% python3 -q
>>> import numpy as np
>>> import numpy.linalg as la
>>> np.set_printoptions(precision=2, suppress=True, linewidth=200, floatmode="fixed")
>>> F = np.vander(np.arange(6) - 2, 4, increasing=True)
>>> F
array([[ 1, -2,  4, -8],
       [ 1, -1,  1, -1],
       [ 1,  0,  0,  0],
       [ 1,  1,  1,  1],
       [ 1,  2,  4,  8],
       [ 1,  3,  9, 27]])
>>> vec = np.array([-2, -2, -2, -1])
>>> target = F @ vec
>>> la.solve(F.T @ F, F.T @ target)
array([-2.00, -2.00, -2.00, -1.00])
>>> la.lstsq(F, target)[0]
array([-2.00, -2.00, -2.00, -1.00])
>>> rng = np.random.default_rng(2990)
>>> target = target + 0.3 * rng.normal(size=6)
>>> target
array([  2.42,  -1.20,  -2.00,  -6.43, -21.75, -53.48])
>>> b, *_ = la.lstsq(F, target)
>>> round(float(la.norm(target - F @ b)), 2)
0.23
>>> b
array([-1.96, -1.63, -1.91, -1.09])
>>> np.round(F.T @ (target - F @ b), 2) + 0
array([0.00, 0.00, 0.00, 0.00])
>>> X = np.load("dump.npy")
>>> X
array([[5.00, 1.00, 1.00, 1.00, 1.00, 1.00, 1.00, 1.00, 1.00, 1.00],
       [1.00, 5.00, 1.00, 1.00, 1.00, 1.00, 1.00, 1.00, 1.00, 1.00],
       [1.00, 1.00, 5.00, 1.00, 1.00, 1.00, 1.00, 1.00, 1.00, 1.00],
       [1.00, 1.00, 1.00, 5.00, 1.00, 1.00, 1.00, 1.00, 1.00, 1.00],
       [1.00, 1.00, 1.00, 1.00, 5.00, 1.00, 1.00, 1.00, 1.00, 1.00],
       [1.00, 1.00, 1.00, 1.00, 1.00, 5.00, 1.00, 1.00, 1.00, 1.00],
       [1.00, 1.00, 1.00, 1.00, 1.00, 1.00, 5.00, 1.00, 1.00, 1.00],
       [1.00, 1.00, 1.00, 1.00, 1.00, 1.00, 1.00, 5.00, 1.00, 1.00],
       [1.00, 1.00, 1.00, 1.00, 1.00, 1.00, 1.00, 1.00, 5.00, 1.00],
       [1.00, 1.00, 1.00, 1.00, 1.00, 1.00, 1.00, 1.00, 1.00, 5.00]])
>>> lab = rng.permutation(10)
>>> lab
array([4, 9, 1, 6, 7, 8, 3, 2, 0, 5])
>>> M2 = X[lab][:, lab]
>>> M2
array([[5.00, 1.00, 1.00, 1.00, 1.00, 1.00, 1.00, 1.00, 1.00, 1.00],
       [1.00, 5.00, 1.00, 1.00, 1.00, 1.00, 1.00, 1.00, 1.00, 1.00],
       [1.00, 1.00, 5.00, 1.00, 1.00, 1.00, 1.00, 1.00, 1.00, 1.00],
       [1.00, 1.00, 1.00, 5.00, 1.00, 1.00, 1.00, 1.00, 1.00, 1.00],
       [1.00, 1.00, 1.00, 1.00, 5.00, 1.00, 1.00, 1.00, 1.00, 1.00],
       [1.00, 1.00, 1.00, 1.00, 1.00, 5.00, 1.00, 1.00, 1.00, 1.00],
       [1.00, 1.00, 1.00, 1.00, 1.00, 1.00, 5.00, 1.00, 1.00, 1.00],
       [1.00, 1.00, 1.00, 1.00, 1.00, 1.00, 1.00, 5.00, 1.00, 1.00],
       [1.00, 1.00, 1.00, 1.00, 1.00, 1.00, 1.00, 1.00, 5.00, 1.00],
       [1.00, 1.00, 1.00, 1.00, 1.00, 1.00, 1.00, 1.00, 1.00, 5.00]])
>>> np.trace(M2)
np.float64(50.0)
>>> np.allclose(M2, X)
True
>>> u = np.array([7, 0, 4, 7, 4, 7, 5, 1, 1, 3])
>>> M2 = X + np.outer(u, np.eye(10)[2])
>>> M2
array([[5.00, 1.00, 8.00, 1.00, 1.00, 1.00, 1.00, 1.00, 1.00, 1.00],
       [1.00, 5.00, 1.00, 1.00, 1.00, 1.00, 1.00, 1.00, 1.00, 1.00],
       [1.00, 1.00, 9.00, 1.00, 1.00, 1.00, 1.00, 1.00, 1.00, 1.00],
       [1.00, 1.00, 8.00, 5.00, 1.00, 1.00, 1.00, 1.00, 1.00, 1.00],
       [1.00, 1.00, 5.00, 1.00, 5.00, 1.00, 1.00, 1.00, 1.00, 1.00],
       [1.00, 1.00, 8.00, 1.00, 1.00, 5.00, 1.00, 1.00, 1.00, 1.00],
       [1.00, 1.00, 6.00, 1.00, 1.00, 1.00, 5.00, 1.00, 1.00, 1.00],
       [1.00, 1.00, 2.00, 1.00, 1.00, 1.00, 1.00, 5.00, 1.00, 1.00],
       [1.00, 1.00, 2.00, 1.00, 1.00, 1.00, 1.00, 1.00, 5.00, 1.00],
       [1.00, 1.00, 4.00, 1.00, 1.00, 1.00, 1.00, 1.00, 1.00, 5.00]])
>>> round(float(la.det(M2) / la.det(X)), 2), round(1 + la.solve(X, u)[2], 2)
(1.3, np.float64(1.3))
>>> la.matrix_rank(la.inv(M2) - la.inv(X), tol=1e-8)
np.int64(1)
>>> U, sigma = la.svd(M2)
Traceback (most recent call last):
  File "<python-input-29>", line 1, in <module>
    U, sigma = la.svd(M2)
    ^^^^^^^^
ValueError: too many values to unpack (expected 2)
>>> U, sigma, Vt = la.svd(M2, full_matrices=False)
>>> np.round(U.T @ U, 2) + 0
array([[1.00, 0.00, 0.00, 0.00, 0.00, 0.00, 0.00, 0.00, 0.00, 0.00],
       [0.00, 1.00, 0.00, 0.00, 0.00, 0.00, 0.00, 0.00, 0.00, 0.00],
       [0.00, 0.00, 1.00, 0.00, 0.00, 0.00, 0.00, 0.00, 0.00, 0.00],
       [0.00, 0.00, 0.00, 1.00, 0.00, 0.00, 0.00, 0.00, 0.00, 0.00],
       [0.00, 0.00, 0.00, 0.00, 1.00, 0.00, 0.00, 0.00, 0.00, 0.00],
       [0.00, 0.00, 0.00, 0.00, 0.00, 1.00, 0.00, 0.00, 0.00, 0.00],
       [0.00, 0.00, 0.00, 0.00, 0.00, 0.00, 1.00, 0.00, 0.00, 0.00],
       [0.00, 0.00, 0.00, 0.00, 0.00, 0.00, 0.00, 1.00, 0.00, 0.00],
       [0.00, 0.00, 0.00, 0.00, 0.00, 0.00, 0.00, 0.00, 1.00, 0.00],
       [0.00, 0.00, 0.00, 0.00, 0.00, 0.00, 0.00, 0.00, 0.00, 1.00]])
>>> np.allclose(U * sigma @ Vt, M2)
True
>>> U.shape, sigma.shape, Vt.shape
((10, 10), (10,), (10, 10))
>>> np.abs(Vt[0])
array([0.21, 0.16, 0.83, 0.21, 0.18, 0.21, 0.19, 0.16, 0.16, 0.18])
>>> np.cumsum(sigma ** 2) / np.sum(sigma ** 2)
array([0.76, 0.83, 0.85, 0.87, 0.90, 0.92, 0.95, 0.97, 0.99, 1.00])
>>> vals, vecs = la.eigh(X)
>>> vec = np.array([2, 3, 4, 5, 3, 1, 1, 3, 1, 3])
>>> vecs * np.sqrt(vals) @ vecs.T
array([[2.17, 0.17, 0.17, 0.17, 0.17, 0.17, 0.17, 0.17, 0.17, 0.17],
       [0.17, 2.17, 0.17, 0.17, 0.17, 0.17, 0.17, 0.17, 0.17, 0.17],
       [0.17, 0.17, 2.17, 0.17, 0.17, 0.17, 0.17, 0.17, 0.17, 0.17],
       [0.17, 0.17, 0.17, 2.17, 0.17, 0.17, 0.17, 0.17, 0.17, 0.17],
       [0.17, 0.17, 0.17, 0.17, 2.17, 0.17, 0.17, 0.17, 0.17, 0.17],
       [0.17, 0.17, 0.17, 0.17, 0.17, 2.17, 0.17, 0.17, 0.17, 0.17],
       [0.17, 0.17, 0.17, 0.17, 0.17, 0.17, 2.17, 0.17, 0.17, 0.17],
       [0.17, 0.17, 0.17, 0.17, 0.17, 0.17, 0.17, 2.17, 0.17, 0.17],
       [0.17, 0.17, 0.17, 0.17, 0.17, 0.17, 0.17, 0.17, 2.17, 0.17],
       [0.17, 0.17, 0.17, 0.17, 0.17, 0.17, 0.17, 0.17, 0.17, 2.17]])
>>> la.eigvalsh(X[1:, 1:])
array([ 4.00,  4.00,  4.00,  4.00,  4.00,  4.00,  4.00,  4.00, 13.00])
>>> vec @ X @ vec
np.float64(1012.0)
>>> vecs * np.abs(vals) @ vecs.T
array([[5.00, 1.00, 1.00, 1.00, 1.00, 1.00, 1.00, 1.00, 1.00, 1.00],
       [1.00, 5.00, 1.00, 1.00, 1.00, 1.00, 1.00, 1.00, 1.00, 1.00],
       [1.00, 1.00, 5.00, 1.00, 1.00, 1.00, 1.00, 1.00, 1.00, 1.00],
       [1.00, 1.00, 1.00, 5.00, 1.00, 1.00, 1.00, 1.00, 1.00, 1.00],
       [1.00, 1.00, 1.00, 1.00, 5.00, 1.00, 1.00, 1.00, 1.00, 1.00],
       [1.00, 1.00, 1.00, 1.00, 1.00, 5.00, 1.00, 1.00, 1.00, 1.00],
       [1.00, 1.00, 1.00, 1.00, 1.00, 1.00, 5.00, 1.00, 1.00, 1.00],
       [1.00, 1.00, 1.00, 1.00, 1.00, 1.00, 1.00, 5.00, 1.00, 1.00],
       [1.00, 1.00, 1.00, 1.00, 1.00, 1.00, 1.00, 1.00, 5.00, 1.00],
       [1.00, 1.00, 1.00, 1.00, 1.00, 1.00, 1.00, 1.00, 1.00, 5.00]])
>>> vecs * np.maximum(vals, 0) @ vecs.T
array([[5.00, 1.00, 1.00, 1.00, 1.00, 1.00, 1.00, 1.00, 1.00, 1.00],
       [1.00, 5.00, 1.00, 1.00, 1.00, 1.00, 1.00, 1.00, 1.00, 1.00],
       [1.00, 1.00, 5.00, 1.00, 1.00, 1.00, 1.00, 1.00, 1.00, 1.00],
       [1.00, 1.00, 1.00, 5.00, 1.00, 1.00, 1.00, 1.00, 1.00, 1.00],
       [1.00, 1.00, 1.00, 1.00, 5.00, 1.00, 1.00, 1.00, 1.00, 1.00],
       [1.00, 1.00, 1.00, 1.00, 1.00, 5.00, 1.00, 1.00, 1.00, 1.00],
       [1.00, 1.00, 1.00, 1.00, 1.00, 1.00, 5.00, 1.00, 1.00, 1.00],
       [1.00, 1.00, 1.00, 1.00, 1.00, 1.00, 1.00, 5.00, 1.00, 1.00],
       [1.00, 1.00, 1.00, 1.00, 1.00, 1.00, 1.00, 1.00, 5.00, 1.00],
       [1.00, 1.00, 1.00, 1.00, 1.00, 1.00, 1.00, 1.00, 1.00, 5.00]])
>>> np.round(vec @ X @ vec / (vec @ vec), 2), np.round(vals[0], 2), np.round(vals[-1], 2)
(np.float64(12.05), np.float64(4.0), np.float64(14.0))
>>> (X + X.T) / 2
array([[5.00, 1.00, 1.00, 1.00, 1.00, 1.00, 1.00, 1.00, 1.00, 1.00],
       [1.00, 5.00, 1.00, 1.00, 1.00, 1.00, 1.00, 1.00, 1.00, 1.00],
       [1.00, 1.00, 5.00, 1.00, 1.00, 1.00, 1.00, 1.00, 1.00, 1.00],
       [1.00, 1.00, 1.00, 5.00, 1.00, 1.00, 1.00, 1.00, 1.00, 1.00],
       [1.00, 1.00, 1.00, 1.00, 5.00, 1.00, 1.00, 1.00, 1.00, 1.00],
       [1.00, 1.00, 1.00, 1.00, 1.00, 5.00, 1.00, 1.00, 1.00, 1.00],
       [1.00, 1.00, 1.00, 1.00, 1.00, 1.00, 5.00, 1.00, 1.00, 1.00],
       [1.00, 1.00, 1.00, 1.00, 1.00, 1.00, 1.00, 5.00, 1.00, 1.00],
       [1.00, 1.00, 1.00, 1.00, 1.00, 1.00, 1.00, 1.00, 5.00, 1.00],
       [1.00, 1.00, 1.00, 1.00, 1.00, 1.00, 1.00, 1.00, 1.00, 5.00]])
>>> np.sort(np.abs(la.eigvals(X)))
array([ 4.00,  4.00,  4.00,  4.00,  4.00,  4.00,  4.00,  4.00,  4.00, 14.00])
>>> np.allclose(X @ X.T, X.T @ X)
True
>>> la.matrix_power(X, 2)
array([[34.00, 18.00, 18.00, 18.00, 18.00, 18.00, 18.00, 18.00, 18.00, 18.00],
       [18.00, 34.00, 18.00, 18.00, 18.00, 18.00, 18.00, 18.00, 18.00, 18.00],
       [18.00, 18.00, 34.00, 18.00, 18.00, 18.00, 18.00, 18.00, 18.00, 18.00],
       [18.00, 18.00, 18.00, 34.00, 18.00, 18.00, 18.00, 18.00, 18.00, 18.00],
       [18.00, 18.00, 18.00, 18.00, 34.00, 18.00, 18.00, 18.00, 18.00, 18.00],
       [18.00, 18.00, 18.00, 18.00, 18.00, 34.00, 18.00, 18.00, 18.00, 18.00],
       [18.00, 18.00, 18.00, 18.00, 18.00, 18.00, 34.00, 18.00, 18.00, 18.00],
       [18.00, 18.00, 18.00, 18.00, 18.00, 18.00, 18.00, 34.00, 18.00, 18.00],
       [18.00, 18.00, 18.00, 18.00, 18.00, 18.00, 18.00, 18.00, 34.00, 18.00],
       [18.00, 18.00, 18.00, 18.00, 18.00, 18.00, 18.00, 18.00, 18.00, 34.00]])
>>> np.trace(X)
np.float64(50.0)
